>>> import numpy as np
>>> from numpy import linalg as LA
>>> np.set_printoptions(suppress=True, linewidth=100)
>>> def rd(a):
...     return np.round(a, 1) + 0
... 
>>> M = np.load("case15.npy")
>>> M
array([[  9.4,  -8.4,  23.3, -10.4,  17.7],
       [  8.8,  -9. ,  24.2, -13.1,  17.9],
       [  8.6,  -8.3,  24.1, -12.6,  18.6],
       [  7.8,  -8.7,  23.4, -12.2,  17.8],
       [  9.5, -10.8,  24.6, -12. ,  19. ],
       [  9.4,  -9.6,  23.2, -11.9,  17. ],
       [  8.5,  -8.5,  24.5, -12.3,  18.4],
       [  8.9,  -8.8,  25.2, -11.1,  17.9],
       [  8.5,  -9.6,  23.3, -12.7,  16.7],
       [  9.4,  -9.2,  22.7, -10.8,  20.4],
       [  8.8,  -9.1,  24.9, -11.5,  17.9],
       [ 10.4,  -8. ,  24.8,  -9.5,  17.7],
       [  9.7,  -9.1,  23.8, -11.1,  17.5],
       [  9.1,  -9. ,  23.2, -11. ,  18.1],
       [ 10.6,  -9.6,  22.7, -12.6,  19. ],
       [  9.7,  -9.1,  23.4, -11.6,  19.8],
       [  8.2,  -9.3,  22.6, -10.5,  19.1],
       [  9.8,  -9.8,  23.3, -12.5,  17.9],
       [ 10.4,  -8.6,  26. , -11.5,  18.1],
       [  9.8, -10.4,  23.6, -11.5,  19.7],
       [ 10.3,  -9. ,  24.1, -12.9,  19.5],
       [  9.9,  -9. ,  24.5, -11.3,  18.3],
       [  7. ,  -9.2,  23.9, -12.7,  17.6],
       [  8.9,  -8.3,  23.8, -13. ,  19.4],
       [  9.3,  -9.6,  22.6, -13.5,  18.8],
       [  9.3,  -8.2,  22.2, -14.2,  18.3],
       [  7.1, -10.3,  23.1, -12. ,  18.6],
       [  8.9,  -9.4,  25.4, -11.1,  17.2],
       [  7.6,  -9.3,  23.9, -12. ,  18.5],
       [  9.9, -10. ,  23.5, -11.4,  17.6],
       [  9.8,  -9.5,  23. , -11.7,  19.9],
       [  8.5,  -8.4,  25.1, -12.8,  18.5],
       [  9.9,  -8. ,  24.8, -11.9,  18.3],
       [ 10.2,  -9.3,  22.9, -10.4,  17.7],
       [  9. ,  -9.7,  24. , -11.1,  17.9],
       [  9.8,  -8.2,  24.1, -11.4,  19.9],
       [  7.5,  -8.6,  23.6, -11.6,  17.9],
       [  8. ,  -7.7,  24.1, -11.9,  17.6],
       [ 10.5,  -8. ,  23.1, -10.4,  16.9],
       [  9.1,  -7.6,  25.9, -10.6,  17.7],
       [  9.5,  -9.1,  24.2, -11.7,  17. ],
       [  6.9,  -9.5,  24.7, -11.2,  19.2],
       [  8.6,  -8.4,  25.5, -10.5,  16.9],
       [  7.2,  -8.1,  24.9, -11.7,  19.1],
       [  8. ,  -9.6,  22.6, -12.2,  18.3],
       [  9.4, -10.3,  24.7, -11.8,  15.9],
       [ 10.1,  -8.5,  23.4, -14.2,  18.1],
       [  9.5, -10.2,  25.1, -13. ,  16.3]])
>>> round(np.log10(LA.cond(M)))
2
>>> rd(np.abs(LA.svd(M)[2][-1]))
array([0.2, 0.9, 0. , 0.3, 0.1])
>>> print(LA.cond(M) > 100)
False
>>> rd(LA.norm(M, 2) / LA.norm(M))
np.float64(1.0)
>>> left, sigma, VT = LA.svd(M)
>>> np.argmax(sigma[:-1] / (sigma[1:] + 1e-6)) + 1
np.int64(1)
>>> out = left[:, :1] @ np.diag(sigma[:1]) @ VT[:1]
>>> rd(LA.norm(M - out, 2)), rd(sigma[1])
(np.float64(7.9), np.float64(7.9))
>>> rd(np.abs(M - out).max())
np.float64(2.6)
>>> W2 = np.array([[-2, -3, -3, 3, 0, 2, -1],
...     [2, 3, 1, -3, -1, -1, 0],
...     [-3, -1, -1, -3, -2, 1, 1],
...     [1, -3, 2, -3, 3, -2, 0],
...     [0, -2, -1, -2, 0, -2, -3],
...     [0, -2, 1, 2, -2, 3, -3],
...     [3, 0, 3, -1, 0, 0, 3]])
>>> rng = np.random.default_rng(763)
>>> mat = (rng.random((46, 7)) < 0.25) @ W2
>>> mat
array([[ 0, -2,  1,  2, -2,  3, -3],
       [ 5,  1,  5, -2, -3,  2,  0],
       [ 6, -2,  7, -5,  0,  0,  0],
       [ 1, -3,  2, -3,  3, -2,  0],
       [-3, -1, -1, -3, -2,  1,  1],
       [-1, -6, -1,  0,  3,  0, -1],
       [ 2,  2,  3, -7, -3,  0,  4],
       [-3, -3, -2, -5, -2, -1, -2],
       [-2, -3, -3,  3,  0,  2, -1],
       [ 0,  0,  0,  0,  0,  0,  0],
       [ 6, -2,  5, -9,  2, -5,  0],
       [ 0,  0,  0,  0,  0,  0,  0],
       [ 3,  0,  3, -1,  0,  0,  3],
       [ 3,  0,  3, -1,  0,  0,  3],
       [ 3, -2,  4,  1, -2,  3,  0],
       [-1, -6, -1,  0,  3,  0, -1],
       [ 3,  0,  3, -6,  2, -3,  0],
       [ 4, -5,  6, -2,  1,  1,  0],
       [ 0,  0, -2,  0, -1,  1, -1],
       [-1, -8, -2, -2,  3, -2, -4],
       [ 2,  3,  1, -3, -1, -1,  0],
       [ 5,  3,  4, -4, -1, -1,  3],
       [ 0,  0,  0,  0,  0,  0,  0],
       [ 0,  0,  0,  0,  0,  0,  0],
       [-2, -3, -3,  3,  0,  2, -1],
       [-1,  2,  0, -6, -3,  0,  1],
       [ 4, -5,  6, -2,  1,  1,  0],
       [ 1, -3,  2, -3,  3, -2,  0],
       [ 0, -3,  1, -6, -2, -1,  1],
       [ 0, -2, -1, -2,  0, -2, -3],
       [-2, -3, -3,  3,  0,  2, -1],
       [ 0, -2,  1,  2, -2,  3, -3],
       [ 1, -7,  2, -3,  1, -1, -6],
       [ 2,  3,  1, -3, -1, -1,  0],
       [ 2,  3,  1, -3, -1, -1,  0],
       [ 0, -2, -1, -2,  0, -2, -3],
       [-1, -6, -1,  0,  3,  0, -1],
       [-1, -6, -1,  0,  3,  0, -1],
       [ 4, -7,  5, -4,  1, -1, -3],
       [ 2,  1,  2, -1, -3,  2, -3],
       [-2, -6,  0, -8,  1, -3, -2],
       [ 0,  0,  0,  0,  0,  0,  0],
       [-3, -1, -1, -3, -2,  1,  1],
       [ 1, -3,  2, -3,  3, -2,  0],
       [-3, -1, -1, -3, -2,  1,  1],
       [ 1, -4,  4, -7,  1, -1,  4]])
>>> D = LA.norm(mat[:, None] - mat[None], axis=-1)
>>> rd(LA.norm(mat, axis=1))
array([ 5.6,  8.2, 10.7,  6. ,  5.1,  6.9,  9.5,  7.5,  6. ,  0. , 13.2,  0. ,  5.3,  5.3,  6.6,
        6.9,  8.2,  9.1,  2.6, 10.1,  5. ,  8.8,  0. ,  0. ,  6. ,  7.1,  9.1,  6. ,  7.2,  4.7,
        6. ,  5.6, 10. ,  5. ,  5. ,  4.7,  6.9,  6.9, 10.8,  5.7, 10.9,  0. ,  5.1,  6. ,  5.1,
       10. ])
>>> D[26].round(6).argsort(kind="stable")[:4]
array([17, 26, 38,  2])
>>> rd(LA.norm(mat - mat.mean(axis=0), axis=1))
array([ 6.2,  7.5,  8.4,  3.9,  5.2,  6.1,  8.5,  6.4,  7.5,  3.2, 10.8,  3.2,  5. ,  5. ,  6.1,
        6.1,  6.3,  6.8,  4.6,  8.6,  5.3,  8.2,  3.2,  3.2,  7.5,  6.8,  6.8,  3.9,  4.8,  3.9,
        7.5,  6.2,  7.8,  5.3,  5.3,  3.9,  6.1,  6.1,  8. ,  5.7,  8.5,  3.2,  5.2,  3.9,  5.2,
        7.6])
